$ python3 -q
>>> import numpy as np
>>> np.set_printoptions(suppress=True, linewidth=200)
>>> data = np.load("dump.npy")
>>> data
array([[10,  0,  2,  9],
       [ 0,  0,  0,  0],
       [ 2,  0,  4,  6],
       [ 9,  0,  6, 13]])
>>> # rank 2
>>> Y = data[0, 0] * data[1:] - np.outer(data[1:, 0], data[0])
>>> Y
array([[ 0,  0,  0,  0],
       [ 0,  0, 36, 42],
       [ 0,  0, 42, 49]])
>>> np.flatnonzero(~Y.round(6).any(axis=1))
array([0])
>>> U, s, Vh = np.linalg.svd(Y)
>>> vecs = Vh[:(s > 1e-8).sum()]
>>> rng = np.random.default_rng(752384)
>>> x0 = Y[0] + 5 * Y[1] + rng.integers(2) * np.eye(4)[0]
>>> x0
array([  1.,   0., 180., 210.])
>>> np.round(vecs.T @ vecs, 1)
array([[0. , 0. , 0. , 0. ],
       [0. , 0. , 0. , 0. ],
       [0. , 0. , 0.4, 0.5],
       [0. , 0. , 0.5, 0.6]])
>>> np.allclose(vecs.T @ vecs @ x0, x0)
False
>>> np.linalg.matrix_rank(np.vstack([Y, x0]))
np.int64(2)
>>> np.round(np.diag(vecs.T @ vecs), 1)
array([0. , 0. , 0.4, 0.6])
>>> def softmax(z):
...     e = np.exp(z - z.max(axis=-1, keepdims=True))
...     return e / e.sum(axis=-1, keepdims=True)
... 
>>> np.round(softmax(data[0]), 1) + 0
array([0.7, 0. , 0. , 0.3])
>>> np.round(softmax(data).sum(axis=1), 1)
array([1., 1., 1., 1.])
>>> att = data @ data.T / np.sqrt(4)
>>> np.round(softmax(att + np.triu(np.full(att.shape, -np.inf), 1)), 1) + 0
array([[1. , 0. , 0. , 0. ],
       [0.5, 0.5, 0. , 0. ],
       [1. , 0. , 0. , 0. ],
       [0. , 0. , 0. , 1. ]])
>>> np.round(softmax(att)[0] @ data, 1)
array([ 9.,  0.,  6., 13.])
>>> J = np.loadtxt("sample3.csv", delimiter=",")
>>> J
array([[ 2. ,  0.8, -1.2],
       [ 1.4,  0.8, -0.4],
       [ 0.1, -0.1, -1. ],
       [-0.5, -1.2,  1.5],
       [-3.6, -1.7,  1.1],
       [ 0.6,  0.3, -1.4],
       [-0.2, -0.2,  0.7],
       [ 0.8,  0.8,  0.5],
       [ 0. , -0.2, -2. ],
       [ 4. ,  2.6, -1. ],
       [ 3.7,  1.5, -0.2],
       [-2.7, -1.7,  1.2],
       [-2.5, -1.9,  1. ],
       [-3. , -1.9,  0.8],
       [ 0.5,  0.4,  0.7],
       [-1.8, -1.1, -0.5],
       [ 3.3,  1.7, -0.8],
       [ 1.1,  0.5,  1.1],
       [ 2.1,  1.3, -0.9],
       [ 0.1, -0.3, -0.5],
       [ 1.6,  1. , -0.3],
       [ 3.2,  1.8, -1. ],
       [-2.1, -1.4,  0.6],
       [-4.1, -2.4,  1.2],
       [ 2.9,  2.2,  0.3],
       [-3.5, -2.2,  0.7]])
>>> hat = J @ np.linalg.solve(J.T @ J, J.T)
>>> np.round(hat @ J[:, 2], 1)
array([-1.2, -0.4, -1. ,  1.5,  1.1, -1.4,  0.7,  0.5, -2. , -1. , -0.2,  1.2,  1. ,  0.8,  0.7, -0.5, -0.8,  1.1, -0.9, -0.5, -0.3, -1. ,  0.6,  1.2,  0.3,  0.7])
>>> np.linalg.matrix_rank(np.eye(26) - hat)
np.int64(23)
>>> np.allclose(hat @ hat, hat)
True
>>> Y = np.array([[0, 2], [3, 2]])
>>> basis = np.array([[-4, -4], [0, -1]])
>>> arr = np.kron(Y, basis)
>>> arr
array([[  0,   0,  -8,  -8],
       [  0,   0,   0,  -2],
       [-12, -12,  -8,  -8],
       [  0,  -3,   0,  -2]])
>>> labels = rng.permutation(4)
>>> Y = arr[:, labels] * rng.choice([-1, 1], 4)
>>> Y
array([[  8,   8,   0,   0],
       [  0,   2,   0,   0],
       [  8,   8,  12, -12],
       [  0,   2,   3,   0]])
>>> U, _, Vh = np.linalg.svd(arr.T @ Y)
>>> np.round(np.linalg.lstsq(arr, Y)[0], 1) + 0
array([[ 0.,  0.,  0.,  1.],
       [ 0.,  0., -1.,  0.],
       [-1.,  0.,  0.,  0.],
       [ 0., -1.,  0.,  0.]])
>>> np.round(U @ Vh, 1) + 0
array([[ 0.,  0.,  0.,  1.],
       [ 0.,  0., -1.,  0.],
       [-1.,  0.,  0.,  0.],
       [ 0., -1.,  0.,  0.]])
>>> O, vecs = np.linalg.qr(Y[:, :2])[0], np.linalg.qr(Y[:, 2:])[0]
>>> s = np.linalg.svd(O.T @ vecs, compute_uv=False)
>>> s.round(1)
array([0.7, 0.7])
>>> np.round(np.linalg.norm(O @ O.T - vecs @ vecs.T, 2), 1)
np.float64(0.7)
>>> vals, vecs = np.linalg.eig(arr)
>>> np.round(np.prod(vals), 1)
np.float64(576.0)
>>> np.round(np.sort(np.linalg.eigvals(arr.T)), 1)
array([-14.6,  -3.6,   1.6,   6.6])
